$ python3 -q
>>> import numpy as np
>>> import numpy.linalg as la
>>> np.set_printoptions(precision=2, suppress=True, linewidth=120, legacy="1.25")
>>> E = np.array([[-0.4, 0.5, 1.6],
...     [1.8, 0.0, 1.5],
...     [0.3, -0.7, -0.7],
...     [-0.5, 1.8, -0.7],
...     [1.4, 0.4, -0.5],
...     [-0.4, 0.5, -0.1],
...     [0.9, 0.1, -0.4],
...     [-0.9, 0.7, 1.0],
...     [0.1, 0.5, -0.2],
...     [1.4, 0.8, 0.2],
...     [1.1, -0.1, 1.5],
...     [-1.1, 0.0, -0.7],
...     [0.6, -1.2, -0.1],
...     [-0.6, -0.8, -0.7],
...     [-1.8, 0.0, -1.5],
...     [-1.2, -0.3, -1.5],
...     [0.3, 1.9, 0.1],
...     [-0.5, 1.2, -1.8],
...     [0.1, -1.3, -0.2],
...     [-1.5, -0.5, -0.4],
...     [-0.8, -2.1, 0.8],
...     [-1.5, 2.1, -1.9],
...     [-2.1, 1.6, 0.6],
...     [0.8, 1.3, 1.8],
...     [1.4, 0.2, -0.8],
...     [-0.5, 0.8, 0.5],
...     [1.4, -0.3, -0.4]])
>>> E[18] *= 3
>>> E
array([[-0.4,  0.5,  1.6],
       [ 1.8,  0. ,  1.5],
       [ 0.3, -0.7, -0.7],
       [-0.5,  1.8, -0.7],
       [ 1.4,  0.4, -0.5],
       [-0.4,  0.5, -0.1],
       [ 0.9,  0.1, -0.4],
       [-0.9,  0.7,  1. ],
       [ 0.1,  0.5, -0.2],
       [ 1.4,  0.8,  0.2],
       [ 1.1, -0.1,  1.5],
       [-1.1,  0. , -0.7],
       [ 0.6, -1.2, -0.1],
       [-0.6, -0.8, -0.7],
       [-1.8,  0. , -1.5],
       [-1.2, -0.3, -1.5],
       [ 0.3,  1.9,  0.1],
       [-0.5,  1.2, -1.8],
       [ 0.3, -3.9, -0.6],
       [-1.5, -0.5, -0.4],
       [-0.8, -2.1,  0.8],
       [-1.5,  2.1, -1.9],
       [-2.1,  1.6,  0.6],
       [ 0.8,  1.3,  1.8],
       [ 1.4,  0.2, -0.8],
       [-0.5,  0.8,  0.5],
       [ 1.4, -0.3, -0.4]])
>>> other = np.c_[E[:, :2] @ np.array([[2, 2], [2, 0]]), np.array([-3, -3, 1, 1, -1, 0, 0, -2, 0, 3, -2, 1, 0, -3, 2, 0, -1, -2, -1, 3, -2, -3, -1, -3, -1, -3, 3])]
>>> other
array([[ 0.2, -0.8, -3. ],
       [ 3.6,  3.6, -3. ],
       [-0.8,  0.6,  1. ],
       [ 2.6, -1. ,  1. ],
       [ 3.6,  2.8, -1. ],
       [ 0.2, -0.8,  0. ],
       [ 2. ,  1.8,  0. ],
       [-0.4, -1.8, -2. ],
       [ 1.2,  0.2,  0. ],
       [ 4.4,  2.8,  3. ],
       [ 2. ,  2.2, -2. ],
       [-2.2, -2.2,  1. ],
       [-1.2,  1.2,  0. ],
       [-2.8, -1.2, -3. ],
       [-3.6, -3.6,  2. ],
       [-3. , -2.4,  0. ],
       [ 4.4,  0.6, -1. ],
       [ 1.4, -1. , -2. ],
       [-7.2,  0.6, -1. ],
       [-4. , -3. ,  3. ],
       [-5.8, -1.6, -2. ],
       [ 1.2, -3. , -3. ],
       [-1. , -4.2, -1. ],
       [ 4.2,  1.6, -3. ],
       [ 3.2,  2.8, -1. ],
       [ 0.6, -1. , -3. ],
       [ 2.2,  2.8,  3. ]])
>>> la.norm(la.qr(E)[0].T @ other, axis=0) ** 2 / ((other ** 2).sum(axis=0) + 1e-12)
array([1.  , 1.  , 0.13])
>>> la.matrix_rank(np.c_[E, other])
4
>>> np.round(la.norm(other - E @ la.lstsq(E, other)[0], axis=0), 2) + 0
array([0.  , 0.  , 9.74])
>>> np.round(la.lstsq(E, other[:, 0])[0], 2) + 0
array([2., 2., 0.])
>>> q, _ = la.qr(np.array([[0.3, -0.6, 1.2, -0.9],
...     [-1.5, 1.1, -0.3, 1.1],
...     [1.2, 0.5, -0.9, 0.3],
...     [1.5, -1.0, -1.5, 0.5]]))
>>> evals = np.array([1, 3, 1, 0])
>>> K = q @ np.diag(evals) @ q.T
>>> K
array([[ 0.78, -0.67, -0.73, -0.05],
       [-0.67,  0.85,  0.45, -0.38],
       [-0.73,  0.45,  2.35, -0.48],
       [-0.05, -0.38, -0.48,  1.02]])
>>> # symmetric, so the eigenvalues are real
>>> th = np.radians(45)
>>> Rm = np.eye(3)
>>> Rm[2, 2] = Rm[1, 1] = np.cos(th)
>>> Rm[2, 1], Rm[1, 2] = -np.sin(th), np.sin(th)
>>> Rm
array([[ 1.  ,  0.  ,  0.  ],
       [ 0.  ,  0.71,  0.71],
       [ 0.  , -0.71,  0.71]])
>>> other = E @ Rm.T
>>> np.allclose(E @ E.T, other @ other.T)
True
>>> np.allclose(la.norm(E, axis=1), la.norm(other, axis=1))
True
>>> la.svd(E, compute_uv=False), la.svd(other, compute_uv=False)
(array([6.74, 6.09, 4.42]), array([6.74, 6.09, 4.42]))
>>> W = np.array([[-3, -1, 2, 1], [-3, -3, -3, -3], [1, 2, -2, -3], [-2, -2, -3, -2]])
>>> beta = np.array([1, 5, 3, 0])
>>> act = np.maximum(K @ W + beta, 0)
>>> la.matrix_rank(act)
4
>>> act
array([[ 0.03,  4.87,  8.18,  5.08],
       [ 1.66,  4.77,  0.  ,  0.  ],
       [ 5.13, 10.02,  0.  ,  0.  ],
       [ 0.  ,  3.18,  1.94,  0.48]])
>>> W2 = np.array([[-1, -2], [1, 1], [0, -2], [2, 0]])
>>> (act @ W2).round(6).argmax(axis=1)
array([0, 0, 0, 0])
>>> x = np.array([0, 3, 2])
>>> y = E @ x
>>> y.round(2) + 0
array([  4.7,   3. ,  -3.5,   4. ,   0.2,   1.3,  -0.5,   4.1,   1.1,   2.8,   2.7,  -1.4,  -3.8,  -3.8,  -3. ,  -3.9,
         5.9,   0. , -12.9,  -2.3,  -4.7,   2.5,   6. ,   7.5,  -1. ,   3.4,  -1.7])
>>> np.round(la.solve(E.T @ E, E.T @ y), 2) + 0
array([0., 3., 2.])
>>> np.round(la.lstsq(E, y)[0], 2) + 0
array([0., 3., 2.])
>>> rng = np.random.default_rng(97)
>>> y = y + 0.1 * rng.normal(size=27)
>>> y
array([  4.67,   3.12,  -3.54,   3.9 ,   0.07,   1.21,  -0.55,   3.97,   1.2 ,   2.67,   2.81,  -1.45,  -3.85,  -3.97,
        -2.97,  -3.83,   5.91,  -0.01, -12.92,  -2.3 ,  -4.75,   2.56,   6.13,   7.59,  -1.21,   3.33,  -1.77])
>>> beta, *_ = la.lstsq(E, y)
>>> np.round(E.T @ (y - E @ beta), 2) + 0
array([0., 0., 0.])
>>> round(la.norm(y - E @ beta), 2)
0.46
>>> beta.round()
array([-0.,  3.,  2.])
>>> beta
array([-0.02,  3.  ,  2.03])
>>> [round(float(x), 2) for x in la.svd(K, compute_uv=False)[:3]]
[3.0, 1.0, 1.0]
>>> la.cond(K) > 100
True
>>> np.argsort(-la.norm(K, axis=0).round(6), kind="stable")[:3]
array([2, 0, 1])
>>> J = np.array([[3, 3, 3], [3, 6, 6], [3, 6, 9]])
>>> hat = np.triu(np.array([[0, 0, -1], [-1, 1, 1], [1, 2, 1]]), 1) + np.eye(3)
>>> other = hat @ J @ la.inv(hat)
>>> np.trace(other), np.trace(J)
(18.0, 18)
>>> round(float(la.det(other)), 2)
27.0
>>> np.poly(other)
array([  1., -18.,  45., -27.])
>>> other
array([[ 0., -3., -3.],
       [ 6., 12.,  9.],
       [ 3.,  6.,  6.]])
>>> la.matrix_rank(other)
3
